% ipython --no-banner

In [1]: import numpy as np

In [2]: from numpy import linalg as LA

In [3]: np.set_printoptions(suppress=True, linewidth=200)

In [4]: feats = np.load("x.npy")

In [5]: print(feats)
[[ -1   0   4 -14  -4   0  -7  -4  -7  -4  -8   1   2   3]
 [  0   1   5 -13  -3   1  -6  -3  -6  -3  -7   2   3   4]
 [  4   5   9  -9   1   5  -2   1  -2   1  -3   6   7   8]
 [  0   1   5 -13  -3   1  -6  -3  -6  -3  -7   2   3   4]
 [  0   1   5 -13  -3   1  -6  -3  -6  -3  -7   2   3   4]
 [  2   3   7 -11  -1   3  -4  -1  -4  -1  -5   4   5   6]
 [  0   1   5 -13  -3   1  -6  -3  -6  -3  -7   2   3   4]
 [  3   4   8 -10   0   4  -3   0  -3   0  -4   5   6   7]
 [  8   9  13  -5   5   9   2   5   2   5   1  10  11  12]
 [  3   4   8 -10   0   4  -3   0  -3   0  -4   5   6   7]]

In [6]: Uu, s, Vt = LA.svd(feats)

In [7]: print(s.round(1) + 0)
[57.3 30.6  0.   0.   0.   0.   0.   0.   0.   0. ]

In [8]: print(np.argmax(s[:-1] / (s[1:] + 1e-6)) + 1)
2

In [9]: other = Uu[:, :2] @ np.diag(s[:2]) @ Vt[:2]

In [10]: print(LA.matrix_rank(feats, rtol=0.05))
2

In [11]: print(round(LA.norm(feats - other, 2), 1), round(float(s[2]), 1))
0.0 0.0

In [12]: print(other.round(1) + 0)
[[ -1.   0.   4. -14.  -4.   0.  -7.  -4.  -7.  -4.  -8.   1.   2.   3.]
 [  0.   1.   5. -13.  -3.   1.  -6.  -3.  -6.  -3.  -7.   2.   3.   4.]
 [  4.   5.   9.  -9.   1.   5.  -2.   1.  -2.   1.  -3.   6.   7.   8.]
 [  0.   1.   5. -13.  -3.   1.  -6.  -3.  -6.  -3.  -7.   2.   3.   4.]
 [  0.   1.   5. -13.  -3.   1.  -6.  -3.  -6.  -3.  -7.   2.   3.   4.]
 [  2.   3.   7. -11.  -1.   3.  -4.  -1.  -4.  -1.  -5.   4.   5.   6.]
 [  0.   1.   5. -13.  -3.   1.  -6.  -3.  -6.  -3.  -7.   2.   3.   4.]
 [  3.   4.   8. -10.   0.   4.  -3.   0.  -3.   0.  -4.   5.   6.   7.]
 [  8.   9.  13.  -5.   5.   9.   2.   5.   2.   5.   1.  10.  11.  12.]
 [  3.   4.   8. -10.   0.   4.  -3.   0.  -3.   0.  -4.   5.   6.   7.]]

In [13]: th = np.radians(180)

In [14]: Rm = np.eye(14)

In [15]: Rm[8, 8] = Rm[6, 6] = np.cos(th)

In [16]: Rm[8, 6], Rm[6, 8] = -np.sin(th), np.sin(th)

In [17]: other = feats @ Rm.T

In [18]: print(np.allclose(LA.norm(feats, axis=1), LA.norm(other, axis=1)))
True

In [19]: print(np.abs(other - feats).max(axis=0))
[ 0.  0.  0.  0.  0.  0. 14.  0. 14.  0.  0.  0.  0.  0.]

In [20]: rk = LA.matrix_rank(feats)

In [21]: print(rk)
2

In [22]: N = LA.svd(feats)[2][rk:].T

In [23]: print(LA.matrix_rank(feats.T @ feats), LA.matrix_rank(feats @ feats.T))
2 2

In [24]: print([int(LA.matrix_rank(feats[:i])) for i in range(1, len(feats) + 1)])
[1, 2, 2, 2, 2, 2, 2, 2, 2, 2]

In [25]: print(N.shape)
(14, 12)

In [26]: mat = np.load("m.npy")

In [27]: print(mat)
[[ 3.  1. -8. -2.]
 [ 0. -2.  0.  0.]
 [ 0.  1. -5. -2.]
 [ 0. -1.  4.  1.]]

In [28]: rng = np.random.default_rng(65201)

In [29]: other = mat + rng.integers(-2, 3, (4, 1)) @ rng.integers(-2, 3, (1, 4))

In [30]: print(other)
[[ 5. -3. -8. -6.]
 [ 2. -6.  0. -4.]
 [-2.  5. -5.  2.]
 [-1.  1.  4.  3.]]

In [31]: print(np.abs(other - mat).sum(axis=1))
[10. 10. 10.  5.]

In [32]: x0 = np.array([2, 3, -1, -2, -2, -1, 1, 3, -3, -2, -1, -3, -1, -3])

In [33]: print(feats @ (2 * x0))
[  68   48  -32   48   48    8   48  -12 -112  -12]

In [34]: print(feats @ x0)
[ 34  24 -16  24  24   4  24  -6 -56  -6]

In [35]: print(LA.norm(feats @ x0) <= LA.norm(feats, 2) * LA.norm(x0) + 1e-9)
True

In [36]: print(feats @ np.ones(14))
[-39. -25.  31. -25. -25.   3. -25.  17.  87.  17.]

In [37]: print(feats * x0)
[[ -2   0  -4  28   8   0  -7 -12  21   8   8  -3  -2  -9]
 [  0   3  -5  26   6  -1  -6  -9  18   6   7  -6  -3 -12]
 [  8  15  -9  18  -2  -5  -2   3   6  -2   3 -18  -7 -24]
 [  0   3  -5  26   6  -1  -6  -9  18   6   7  -6  -3 -12]
 [  0   3  -5  26   6  -1  -6  -9  18   6   7  -6  -3 -12]
 [  4   9  -7  22   2  -3  -4  -3  12   2   5 -12  -5 -18]
 [  0   3  -5  26   6  -1  -6  -9  18   6   7  -6  -3 -12]
 [  6  12  -8  20   0  -4  -3   0   9   0   4 -15  -6 -21]
 [ 16  27 -13  10 -10  -9   2  15  -6 -10  -1 -30 -11 -36]
 [  6  12  -8  20   0  -4  -3   0   9   0   4 -15  -6 -21]]

In [38]: print((feats @ x0).argmax())
0

In [39]: print(np.sign((feats @ x0).round(6)))
[ 1  1 -1  1  1  1  1 -1 -1 -1]

In [40]: print(feats.reshape(-1, 2))
[[ -1   0]
 [  4 -14]
 [ -4   0]
 [ -7  -4]
 [ -7  -4]
 [ -8   1]
 [  2   3]
 [  0   1]
 [  5 -13]
 [ -3   1]
 [ -6  -3]
 [ -6  -3]
 [ -7   2]
 [  3   4]
 [  4   5]
 [  9  -9]
 [  1   5]
 [ -2   1]
 [ -2   1]
 [ -3   6]
 [  7   8]
 [  0   1]
 [  5 -13]
 [ -3   1]
 [ -6  -3]
 [ -6  -3]
 [ -7   2]
 [  3   4]
 [  0   1]
 [  5 -13]
 [ -3   1]
 [ -6  -3]
 [ -6  -3]
 [ -7   2]
 [  3   4]
 [  2   3]
 [  7 -11]
 [ -1   3]
 [ -4  -1]
 [ -4  -1]
 [ -5   4]
 [  5   6]
 [  0   1]
 [  5 -13]
 [ -3   1]
 [ -6  -3]
 [ -6  -3]
 [ -7   2]
 [  3   4]
 [  3   4]
 [  8 -10]
 [  0   4]
 [ -3   0]
 [ -3   0]
 [ -4   5]
 [  6   7]
 [  8   9]
 [ 13  -5]
 [  5   9]
 [  2   5]
 [  2   5]
 [  1  10]
 [ 11  12]
 [  3   4]
 [  8 -10]
 [  0   4]
 [ -3   0]
 [ -3   0]
 [ -4   5]
 [  6   7]]

In [41]: T = feats.reshape(10, 2, -1)

In [42]: print(np.einsum("ihd,jhd->hij", T, T).shape)
(2, 10, 10)

In [43]: print(np.swapaxes(T, 1, 2)[3])
[[  0  -3]
 [  1  -6]
 [  5  -3]
 [-13  -7]
 [ -3   2]
 [  1   3]
 [ -6   4]]

In [44]: print(T.transpose(1, 0, 2))
[[[ -1   0   4 -14  -4   0  -7]
  [  0   1   5 -13  -3   1  -6]
  [  4   5   9  -9   1   5  -2]
  [  0   1   5 -13  -3   1  -6]
  [  0   1   5 -13  -3   1  -6]
  [  2   3   7 -11  -1   3  -4]
  [  0   1   5 -13  -3   1  -6]
  [  3   4   8 -10   0   4  -3]
  [  8   9  13  -5   5   9   2]
  [  3   4   8 -10   0   4  -3]]

 [[ -4  -7  -4  -8   1   2   3]
  [ -3  -6  -3  -7   2   3   4]
  [  1  -2   1  -3   6   7   8]
  [ -3  -6  -3  -7   2   3   4]
  [ -3  -6  -3  -7   2   3   4]
  [ -1  -4  -1  -5   4   5   6]
  [ -3  -6  -3  -7   2   3   4]
  [  0  -3   0  -4   5   6   7]
  [  5   2   5   1  10  11  12]
  [  0  -3   0  -4   5   6   7]]]

In [45]: th = np.radians(45)

In [46]: Rm = np.eye(4)

In [47]: Rm[0, 0] = Rm[3, 3] = np.cos(th)

In [48]: Rm[0, 3], Rm[3, 0] = -np.sin(th), np.sin(th)

In [49]: print(Rm.round(1))
[[ 0.7  0.   0.  -0.7]
 [ 0.   1.   0.   0. ]
 [ 0.   0.   1.   0. ]
 [ 0.7  0.   0.   0.7]]

In [50]: other = mat @ Rm.T

In [51]: print(np.allclose(LA.norm(mat, axis=1), LA.norm(other, axis=1)))
True

In [52]: print(other.round(1))
[[ 3.5  1.  -8.   0.7]
 [ 0.  -2.   0.   0. ]
 [ 1.4  1.  -5.  -1.4]
 [-0.7 -1.   4.   0.7]]

In [53]: w, evecs = LA.eig(mat)

In [54]: print(mat @ evecs[:, 0] - w[0] * evecs[:, 0])
[0. 0. 0. 0.]

In [55]: print(np.prod(w))
-18.0

In [56]: print(w)
[ 3. -1. -3. -2.]

In [57]: E = np.loadtxt("w.csv", delimiter=",")

In [58]: print(E)
[[ 12.3   5.5  18.3 -10.3   6.5   2.1  -4.8   2.6  -0.3   7.3   5.1  -6.9   8.  -19.7  -2.9]
 [-10.2 -15.9  -5.4  27.8  -0.3  -2.1  -2.6   1.8 -11.4  12.8  12.3  21.2   0.6   8.   -8.4]
 [  2.8  -2.5  -3.    4.4   2.8   2.6   1.4  -0.4  -0.9  -0.1  -3.9   5.   -4.3   4.    1.1]
 [  5.6   8.7   9.8 -10.6   5.2   9.3   3.8  -0.3   1.9   5.6  -2.1  -6.5  -4.2 -13.1   3. ]
 [  9.6   8.9  18.4 -14.3   5.6   4.9  -1.   -3.   -3.6  10.3   2.3  -7.5   3.  -16.1  -1.5]
 [ -3.8   1.2 -15.7  -0.2  -3.8   3.7   5.2  -3.9   4.9  -9.   -8.1  -1.   -9.8   7.6   4.9]
 [ -1.8  -6.4 -16.6   6.6   2.9   2.9   1.8   2.4   3.5 -14.2  -7.6   7.6  -6.3  14.5   2.6]
 [ -3.2  13.3   1.5 -18.9  -5.7   2.    9.2  -9.8   5.9  -3.   -6.9 -12.2  -3.4 -11.6  10.3]
 [ -2.   -5.2 -12.8   5.3   3.6   2.1   2.1   2.5  -0.2  -7.5  -4.7   6.7  -7.9  16.5  -1.5]
 [ -4.4  -4.8   3.2   8.2  -2.8  -6.5  -4.1   0.6  -6.4   7.8   8.5   2.5   5.1   5.3  -8.7]
 [ 16.5   9.   25.8 -18.5   7.2  -1.1 -11.1   7.9  -1.5   6.9   9.  -14.9  16.6 -17.9  -7.6]
 [  5.2   3.5  13.3  -6.8   1.5  -0.9  -5.    2.   -3.7   6.6   6.5  -4.6   7.9  -9.1  -4.2]]

In [59]: print(np.round(LA.norm(E[11] - E[7]), 1))
40.2

In [60]: print(np.round(LA.norm(E, 1), 1), round(LA.norm(E, np.inf), 1))
143.8 171.5

In [61]: print(round(LA.norm(E, "nuc"), 1))
225.0

In [62]: print(LA.norm(E, axis=1).argmax())
10

In [63]: M = np.loadtxt("mat.csv", delimiter=",")

In [64]: print(M)
[[0. 0. 0. 1. 0. 0. 0. 0. 0. 0. 0. 0. 0. 0. 0. 0.]
 [1. 0. 0. 0. 0. 0. 0. 0. 0. 0. 0. 0. 0. 0. 0. 0.]
 [0. 0. 1. 0. 0. 0. 0. 0. 0. 0. 0. 0. 0. 0. 0. 0.]
 [0. 0. 0. 0. 0. 0. 1. 0. 0. 0. 0. 0. 0. 0. 0. 0.]
 [0. 0. 0. 0. 0. 0. 0. 0. 0. 0. 0. 1. 0. 0. 0. 0.]
 [0. 0. 0. 0. 0. 0. 0. 0. 0. 1. 0. 0. 0. 0. 0. 0.]
 [0. 0. 0. 0. 0. 0. 0. 0. 0. 0. 0. 0. 0. 0. 0. 1.]
 [0. 1. 0. 0. 0. 0. 0. 0. 0. 0. 0. 0. 0. 0. 0. 0.]
 [0. 0. 0. 0. 0. 0. 0. 0. 0. 0. 1. 0. 0. 0. 0. 0.]
 [0. 0. 0. 0. 0. 0. 0. 0. 0. 0. 0. 0. 0. 0. 1. 0.]
 [0. 0. 0. 0. 0. 0. 0. 1. 0. 0. 0. 0. 0. 0. 0. 0.]
 [0. 0. 0. 0. 1. 0. 0. 0. 0. 0. 0. 0. 0. 0. 0. 0.]
 [0. 0. 0. 0. 0. 1. 0. 0. 0. 0. 0. 0. 0. 0. 0. 0.]
 [0. 0. 0. 0. 0. 0. 0. 0. 0. 0. 0. 0. 1. 0. 0. 0.]
 [0. 0. 0. 0. 0. 0. 0. 0. 0. 0. 0. 0. 0. 1. 0. 0.]
 [0. 0. 0. 0. 0. 0. 0. 0. 1. 0. 0. 0. 0. 0. 0. 0.]]

In [65]: def softmax(z):
    ...:     e = np.exp(z - z.max(axis=-1, keepdims=True))
    ...:     return e / e.sum(axis=-1, keepdims=True)
    ...: 

In [66]: print(np.round(softmax(E[7] + -2), 1) + 0)
[0.  0.9 0.  0.  0.  0.  0.  0.  0.  0.  0.  0.  0.  0.  0. ]

In [67]: print(np.round(softmax(E[7]), 1) + 0)
[0.  0.9 0.  0.  0.  0.  0.  0.  0.  0.  0.  0.  0.  0.  0. ]

In [68]: print(np.round(softmax(E).sum(axis=1), 1))
[1. 1. 1. 1. 1. 1. 1. 1. 1. 1. 1. 1.]

In [69]: S = E @ E.T / np.sqrt(15)

In [70]: print(softmax(S).round(6).argmax(axis=1))
[10  1  6 10 10  5  6  7  6  1 10 10]

In [71]: print(M[:, 6] @ M[:, 4])
0.0

In [72]: print(np.round(LA.norm(M, axis=0), 1))
[1. 1. 1. 1. 1. 1. 1. 1. 1. 1. 1. 1. 1. 1. 1. 1.]

In [73]: A = np.load("block1.npy")

In [74]: print(A)
[[ 2. -3.  0.  0.  0.  0.  0.  0.  0.  0.  0.  0.]
 [-3. -1. -3.  0.  0.  0.  0.  0.  0.  0.  0.  0.]
 [ 0. -3.  2. -3.  0.  0.  0.  0.  0.  0.  0.  0.]
 [ 0.  0. -3.  0. -3.  0.  0.  0.  0.  0.  0.  0.]
 [ 0.  0.  0. -3. -1. -3.  0.  0.  0.  0.  0.  0.]
 [ 0.  0.  0.  0. -3.  2. -3.  0.  0.  0.  0.  0.]
 [ 0.  0.  0.  0.  0. -3.  2. -3.  0.  0.  0.  0.]
 [ 0.  0.  0.  0.  0.  0. -3. -2. -3.  0.  0.  0.]
 [ 0.  0.  0.  0.  0.  0.  0. -3.  0. -3.  0.  0.]
 [ 0.  0.  0.  0.  0.  0.  0.  0. -3. -2. -3.  0.]
 [ 0.  0.  0.  0.  0.  0.  0.  0.  0. -3. -1. -3.]
 [ 0.  0.  0.  0.  0.  0.  0.  0.  0.  0. -3.  1.]]

In [75]: th = np.radians(180)

In [76]: Rm = np.eye(12)

In [77]: Rm[8, 8] = Rm[11, 11] = np.cos(th)

In [78]: Rm[8, 11], Rm[11, 8] = -np.sin(th), np.sin(th)

In [79]: print(Rm.round(1) + 0)
[[ 1.  0.  0.  0.  0.  0.  0.  0.  0.  0.  0.  0.]
 [ 0.  1.  0.  0.  0.  0.  0.  0.  0.  0.  0.  0.]
 [ 0.  0.  1.  0.  0.  0.  0.  0.  0.  0.  0.  0.]
 [ 0.  0.  0.  1.  0.  0.  0.  0.  0.  0.  0.  0.]
 [ 0.  0.  0.  0.  1.  0.  0.  0.  0.  0.  0.  0.]
 [ 0.  0.  0.  0.  0.  1.  0.  0.  0.  0.  0.  0.]
 [ 0.  0.  0.  0.  0.  0.  1.  0.  0.  0.  0.  0.]
 [ 0.  0.  0.  0.  0.  0.  0.  1.  0.  0.  0.  0.]
 [ 0.  0.  0.  0.  0.  0.  0.  0. -1.  0.  0.  0.]
 [ 0.  0.  0.  0.  0.  0.  0.  0.  0.  1.  0.  0.]
 [ 0.  0.  0.  0.  0.  0.  0.  0.  0.  0.  1.  0.]
 [ 0.  0.  0.  0.  0.  0.  0.  0.  0.  0.  0. -1.]]

In [80]: other = A @ Rm.T

In [81]: print(other.round(1) + 0)
[[ 2. -3.  0.  0.  0.  0.  0.  0.  0.  0.  0.  0.]
 [-3. -1. -3.  0.  0.  0.  0.  0.  0.  0.  0.  0.]
 [ 0. -3.  2. -3.  0.  0.  0.  0.  0.  0.  0.  0.]
 [ 0.  0. -3.  0. -3.  0.  0.  0.  0.  0.  0.  0.]
 [ 0.  0.  0. -3. -1. -3.  0.  0.  0.  0.  0.  0.]
 [ 0.  0.  0.  0. -3.  2. -3.  0.  0.  0.  0.  0.]
 [ 0.  0.  0.  0.  0. -3.  2. -3.  0.  0.  0.  0.]
 [ 0.  0.  0.  0.  0.  0. -3. -2.  3.  0.  0.  0.]
 [ 0.  0.  0.  0.  0.  0.  0. -3.  0. -3.  0.  0.]
 [ 0.  0.  0.  0.  0.  0.  0.  0.  3. -2. -3.  0.]
 [ 0.  0.  0.  0.  0.  0.  0.  0.  0. -3. -1.  3.]
 [ 0.  0.  0.  0.  0.  0.  0.  0.  0.  0. -3. -1.]]

In [82]: print(np.allclose(A @ A.T, other @ other.T))
True

In [83]: print(np.abs(other - A).max(axis=0))
[0. 0. 0. 0. 0. 0. 0. 0. 6. 0. 0. 6.]
